% ipython --no-banner

In [1]: import numpy as np

In [2]: np.set_printoptions(suppress=True, linewidth=100)

In [3]: sigma = 20 * 0.7 ** np.arange(3)

In [4]: rng = np.random.default_rng(117)

In [5]: M = rng.normal(size=(20, 3)) * rng.permutation(sigma)

In [6]: M.round(3)
Out[6]: 
array([[ -0.001,   8.892, -27.05 ],
       [ 21.609,  -2.28 , -10.338],
       [  8.759,   3.482, -15.404],
       [  6.923,  -9.747,  18.791],
       [  0.597,   0.728,  -9.355],
       [ 10.162,  -3.982, -26.567],
       [-25.555,  22.924,  -8.384],
       [ -0.887,  -3.795,   0.115],
       [-19.42 ,  -7.06 ,  10.863],
       [-18.748,  11.099,   4.24 ],
       [  5.665,  -2.216,  26.675],
       [  6.264,  -7.117, -14.871],
       [ 34.345,  -5.715, -12.129],
       [ 31.998,  -6.64 ,  38.147],
       [ -3.595,  -5.943,  12.044],
       [-16.469,   4.541,  21.941],
       [ -5.654,   0.982,  29.809],
       [ -2.233,  10.47 ,  10.296],
       [  2.79 ,  -5.72 ,   4.889],
       [ 11.875,  -5.28 ,   9.227]])

In [7]: cen = M - M.mean(axis=1)
Traceback (most recent call last):
  Cell In[7], line 1
    cen = M - M.mean(axis=1)
ValueError: operands could not be broadcast together with shapes (20,3) (20,) 


In [8]: cen = M - M.mean(axis=0)

In [9]: U, sigma, vt = np.linalg.svd(cen, full_matrices=False)

In [10]: (np.sign(U[:, 0]) == np.sign(U[0, 0])).astype(int)
Out[10]: array([1, 1, 1, 0, 1, 1, 1, 1, 0, 0, 0, 1, 1, 0, 0, 0, 0, 0, 0, 0])

In [11]: np.linalg.matrix_rank(cen)
Out[11]: np.int64(3)

In [12]: np.abs(U[:, 0]).argmax()
Out[12]: np.int64(13)

In [13]: np.abs(vt[0]).argmax()
Out[13]: np.int64(2)

In [14]: cen = M - M.mean(axis=0)

In [15]: V = np.linalg.svd(cen)[2][:2]

In [16]: M2 = cen - cen @ V.T @ V

In [17]: np.round(np.cov(cen @ V.T, rowvar=False), 3) + 0
Out[17]: 
array([[346.793,   0.   ],
       [  0.   , 273.451]])

In [18]: M2 = np.array([[-3, -3, -3], [2, -2, -2], [2, 0, -1]])

In [19]: np.vstack([M, M2.T]).shape
Out[19]: (23, 3)

In [20]: q, R = np.linalg.qr(M)

In [21]: np.allclose(R.T @ R, M.T @ M)
Out[21]: True

In [22]: q.shape, R.shape
Out[22]: ((20, 3), (3, 3))

In [23]: np.trace(q @ q.T)
Out[23]: np.float64(3.0)

In [24]: np.round(q @ R, 3)
Out[24]: 
array([[ -0.001,   8.892, -27.05 ],
       [ 21.609,  -2.28 , -10.338],
       [  8.759,   3.482, -15.404],
       [  6.923,  -9.747,  18.791],
       [  0.597,   0.728,  -9.355],
       [ 10.162,  -3.982, -26.567],
       [-25.555,  22.924,  -8.384],
       [ -0.887,  -3.795,   0.115],
       [-19.42 ,  -7.06 ,  10.863],
       [-18.748,  11.099,   4.24 ],
       [  5.665,  -2.216,  26.675],
       [  6.264,  -7.117, -14.871],
       [ 34.345,  -5.715, -12.129],
       [ 31.998,  -6.64 ,  38.147],
       [ -3.595,  -5.943,  12.044],
       [-16.469,   4.541,  21.941],
       [ -5.654,   0.982,  29.809],
       [ -2.233,  10.47 ,  10.296],
       [  2.79 ,  -5.72 ,   4.889],
       [ 11.875,  -5.28 ,   9.227]])

In [25]: np.round(np.abs(np.diag(R)), 3)
Out[25]: array([69.443, 29.494, 78.435])

In [26]: np.round(abs(R[0, 0]), 3), np.round(np.linalg.norm(M[:, 0]), 3)
Out[26]: (np.float64(69.443), np.float64(69.443))

In [27]: A = 4 * np.eye(4) + np.eye(4, k=1)

In [28]: A
Out[28]: 
array([[4., 1., 0., 0.],
       [0., 4., 1., 0.],
       [0., 0., 4., 1.],
       [0., 0., 0., 4.]])

In [29]: # triangular, det is the product of the diagonal

In [30]: M2 = np.linalg.inv(A)

In [31]: round(np.linalg.cond(A), 3)
Out[31]: np.float64(1.501)

In [32]: M2.round(3)
Out[32]: 
array([[ 0.25 , -0.062,  0.016, -0.004],
       [ 0.   ,  0.25 , -0.062,  0.016],
       [ 0.   ,  0.   ,  0.25 , -0.062],
       [ 0.   ,  0.   ,  0.   ,  0.25 ]])

In [33]: np.round(np.linalg.det(A) * M2, 3)
Out[33]: 
array([[ 64., -16.,   4.,  -1.],
       [  0.,  64., -16.,   4.],
       [  0.,   0.,  64., -16.],
       [  0.,   0.,   0.,  64.]])

In [34]: np.allclose(M2, A.T)
Out[34]: False

In [35]: labels = rng.permutation(4)

In [36]: labels
Out[36]: array([2, 1, 3, 0])

In [37]: M2 = A[labels][:, labels]

In [38]: round(np.linalg.det(M2), 3), np.round(np.linalg.det(A[labels]), 3)
Out[38]: (np.float64(256.0), np.float64(256.0))

In [39]: M2
Out[39]: 
array([[4., 0., 1., 0.],
       [1., 4., 0., 0.],
       [0., 0., 4., 0.],
       [0., 1., 0., 4.]])

In [40]: np.allclose(M2, A)
Out[40]: False

In [41]: x0 = np.array([0, 2, 1, 2])

In [42]: a = np.maximum(A @ x0, 0)

In [43]: a
Out[43]: array([2., 9., 6., 8.])

In [44]: np.flatnonzero(a > 1e-9)
Out[44]: array([0, 1, 2, 3])

In [45]: A * (a > 1e-9)[:, None]
Out[45]: 
array([[4., 1., 0., 0.],
       [0., 4., 1., 0.],
       [0., 0., 4., 1.],
       [0., 0., 0., 4.]])

In [46]: np.round(np.tanh(A @ x0), 3)
Out[46]: array([0.964, 1.   , 1.   , 1.   ])

In [47]: A.T @ a
Out[47]: array([ 8., 38., 33., 38.])

In [48]: np.round(np.sort(np.linalg.eigvals(A)), 3)
Out[48]: array([4., 4., 4., 4.])

In [49]: [int(np.linalg.matrix_rank(np.linalg.matrix_power(A, p))) for p in range(1, 5)]
Out[49]: [4, 4, 4, 4]

In [50]: np.linalg.matrix_rank(A - A[0, 0] * np.eye(4))
Out[50]: np.int64(3)

In [51]: A @ A
Out[51]: 
array([[16.,  8.,  1.,  0.],
       [ 0., 16.,  8.,  1.],
       [ 0.,  0., 16.,  8.],
       [ 0.,  0.,  0., 16.]])

In [52]: X = np.load("layer3.npy")

In [53]: X
Out[53]: 
array([[-0.054,  0.259, -0.709,  0.465],
       [-0.782,  1.198,  0.832, -1.912],
       [-1.194,  1.884,  0.484, -1.799],
       [-1.263,  1.705,  1.052, -2.192]])

In [54]: th = np.radians(36)

In [55]: R = np.eye(4)

In [56]: R[2, 2] = R[1, 1] = np.cos(th)

In [57]: R[2, 1], R[1, 2] = -np.sin(th), np.sin(th)

In [58]: R.round(3)
Out[58]: 
array([[ 1.   ,  0.   ,  0.   ,  0.   ],
       [ 0.   ,  0.809,  0.588,  0.   ],
       [ 0.   , -0.588,  0.809,  0.   ],
       [ 0.   ,  0.   ,  0.   ,  1.   ]])

In [59]: M2 = X @ R.T

In [60]: np.allclose(np.linalg.norm(X, axis=1), np.linalg.norm(M2, axis=1))
Out[60]: True

In [61]: round(np.linalg.norm(X) ** 2 / np.linalg.norm(X, 2) ** 2, 3)
Out[61]: np.float64(1.042)

In [62]: np.round(np.linalg.norm(X, 1), 3), np.round(np.linalg.norm(X, np.inf), 3)
Out[62]: (np.float64(6.368), np.float64(6.212))

In [63]: np.round(np.linalg.norm(X, axis=1), 3)
Out[63]: array([0.888, 2.529, 2.906, 3.227])

In [64]: round(float(np.linalg.norm(X, 2)), 3)
Out[64]: 5.0

In [65]: round(np.linalg.norm(X[2], 1), 3), round(float(np.linalg.norm(X[2], np.inf)), 3)
Out[65]: (np.float64(5.361), 1.884)

In [66]: feats = np.load("arr.npy")

In [67]: feats.round(3)
Out[67]: 
array([[ 0.403,  0.403, -0.279],
       [ 0.403,  0.403, -0.279],
       [-0.279, -0.279,  0.193]])

In [68]: M2 = feats + rng.integers(-2, 3, (3, 1)) @ rng.integers(-2, 3, (1, 3))

In [69]: M2.round(3)
Out[69]: 
array([[-3.597, -3.597, -2.279],
       [ 0.403,  0.403, -0.279],
       [-2.279, -2.279, -0.807]])

In [70]: M2 - feats
Out[70]: 
array([[-4., -4., -2.],
       [ 0.,  0.,  0.],
       [-2., -2., -1.]])

In [71]: np.linalg.matrix_rank(M2 - feats, tol=1e-8)
Out[71]: np.int64(1)

In [72]: np.abs(M2 - feats).sum(axis=1)
Out[72]: array([10.,  0.,  5.])

In [73]: w1 = np.array([[3, -2, 0, -4, 1, 3], [-3, -3, 0, -5, -4, 0], [2, 2, -5, 5, -5, 2]])

In [74]: coef = np.array([3, 4, 0, 0, 2, -5])

In [75]: H = np.maximum(feats @ w1 + coef, 0)

In [76]: (H > 0).astype(int)
Out[76]: 
array([[1, 1, 1, 0, 1, 0],
       [1, 1, 1, 0, 1, 0],
       [1, 1, 0, 1, 1, 0]])

In [77]: np.linalg.matrix_rank(H)
Out[77]: np.int64(2)

In [78]: np.round((H > 0).mean(axis=0), 3)
Out[78]: array([1.   , 1.   , 0.667, 0.333, 1.   , 0.   ])

In [79]: H.round(3)
Out[79]: 
array([[2.442, 1.425, 1.396, 0.   , 2.186, 0.   ],
       [2.442, 1.425, 1.396, 0.   , 2.186, 0.   ],
       [3.387, 5.783, 0.   , 3.48 , 1.871, 0.   ]])

In [80]: cent = np.array([[-4, 0, -5],
    ...:     [8, 7, 1],
    ...:     [8, 3, 7],
    ...:     [3, 0, -3],
    ...:     [-3, 6, 6],
    ...:     [7, -2, 0]])

In [81]: w1 @ cent
Out[81]: 
array([[-22, -14,   1],
       [-15, -45,   3],
       [ 12, -35, -88]])

In [82]: np.round(H @ cent, 3)
Out[82]: 
array([[  6.243,  27.279,  12.107],
       [  6.243,  27.279,  12.107],
       [ 37.542,  51.706, -10.363]])

In [83]: x0 = np.array([-1, -2, 1, 1, -2, -3])

In [84]: a = np.maximum(H @ x0, 0)

In [85]: H.T @ a
Out[85]: array([0., 0., 0., 0., 0., 0.])

In [86]: np.round(np.maximum(H @ x0, 0) - np.maximum(-H @ x0, 0), 3)
Out[86]: array([ -8.267,  -8.267, -15.215])

In [87]: H * (a > 1e-9)[:, None]
Out[87]: 
array([[0., 0., 0., 0., 0., 0.],
       [0., 0., 0., 0., 0., 0.],
       [0., 0., 0., 0., 0., 0.]])

In [88]: np.round(feats @ np.linalg.pinv(feats) @ feats, 3)
Out[88]: 
array([[ 0.403,  0.403, -0.279],
       [ 0.403,  0.403, -0.279],
       [-0.279, -0.279,  0.193]])

In [89]: np.abs(np.diag(np.linalg.qr(feats)[1])) > 1e-9
Out[89]: array([ True, False, False])

In [90]: proj = np.triu(np.array([[0, 8, 8, 2], [6, 9, 6, 3], [3, 0, 2, 2], [1, 9, 9, 8]]), 1) + np.eye(4)

In [91]: M2 = proj @ X @ np.linalg.inv(proj)

In [92]: np.linalg.matrix_rank(M2)
Out[92]: np.int64(4)

In [93]: round(np.linalg.det(M2), 3)
Out[93]: np.float64(0.04)

In [94]: K = np.loadtxt("m.csv", delimiter=",")

In [95]: K
Out[95]: 
array([[ 0.508,  0.139, -0.753, -0.139],
       [ 0.446,  0.119, -0.686, -0.119],
       [ 0.197,  0.05 , -0.336, -0.05 ],
       [ 0.   ,  0.   ,  0.   ,  0.   ],
       [ 0.197,  0.05 , -0.336, -0.05 ],
       [-0.414, -0.11 ,  0.647,  0.11 ],
       [ 0.04 ,  0.01 , -0.07 , -0.01 ],
       [-0.197, -0.05 ,  0.336,  0.05 ],
       [ 0.345,  0.09 , -0.558, -0.09 ],
       [-0.565, -0.159,  0.808,  0.159],
       [ 0.197,  0.05 , -0.336, -0.05 ],
       [ 0.414,  0.11 , -0.647, -0.11 ],
       [ 0.159,  0.04 , -0.273, -0.04 ],
       [ 0.537,  0.149, -0.782, -0.149],
       [ 0.235,  0.06 , -0.397, -0.06 ],
       [ 0.345,  0.09 , -0.558, -0.09 ],
       [-0.197, -0.05 ,  0.336,  0.05 ],
       [ 0.345,  0.09 , -0.558, -0.09 ],
       [-0.273, -0.07 ,  0.454,  0.07 ],
       [ 0.08 ,  0.02 , -0.139, -0.02 ],
       [-0.08 , -0.02 ,  0.139,  0.02 ],
       [ 0.31 ,  0.08 , -0.508, -0.08 ],
       [-0.686, -0.207,  0.9  ,  0.207],
       [-0.197, -0.05 ,  0.336,  0.05 ],
       [-0.478, -0.129,  0.721,  0.129]])

In [96]: # rows 2 and 4 are equal

In [97]: D = np.linalg.norm(K[:, None] - K[None], axis=-1)

In [98]: D.shape
Out[98]: (25, 25)

In [99]: np.unravel_index(D.round(6).argmax(), D.shape)
Out[99]: (np.int64(13), np.int64(22))

In [100]: D[24].round(6).argsort(kind="stable")[:4]
Out[100]: array([24,  5,  9, 22])

In [101]: J = np.load("a.npy")

In [102]: J
Out[102]: 
array([[-9,  1,  1,  0,  0],
       [ 0,  6,  4, -9, -6],
       [ 8, -5,  3,  9, -2],
       [-9, -1,  0, -6, -8],
       [-4,  0,  7,  0, -2]])

In [103]: labels = rng.permutation(5)

In [104]: M2 = J[:, labels] * rng.choice([-1, 1], 5)

In [105]: M2
Out[105]: 
array([[-9,  1,  0,  0, -1],
       [ 0,  6,  9, -6, -4],
       [ 8, -5, -9, -2, -3],
       [-9, -1,  6, -8,  0],
       [-4,  0,  0, -2, -7]])

In [106]: U, _, vt = np.linalg.svd(J.T @ M2)

In [107]: np.round(U @ vt, 3) + 0
Out[107]: 
array([[ 1.,  0.,  0.,  0.,  0.],
       [ 0.,  1.,  0.,  0.,  0.],
       [ 0.,  0.,  0.,  0., -1.],
       [ 0.,  0., -1.,  0.,  0.],
       [ 0.,  0.,  0.,  1.,  0.]])

In [108]: labels
Out[108]: array([0, 1, 3, 4, 2])
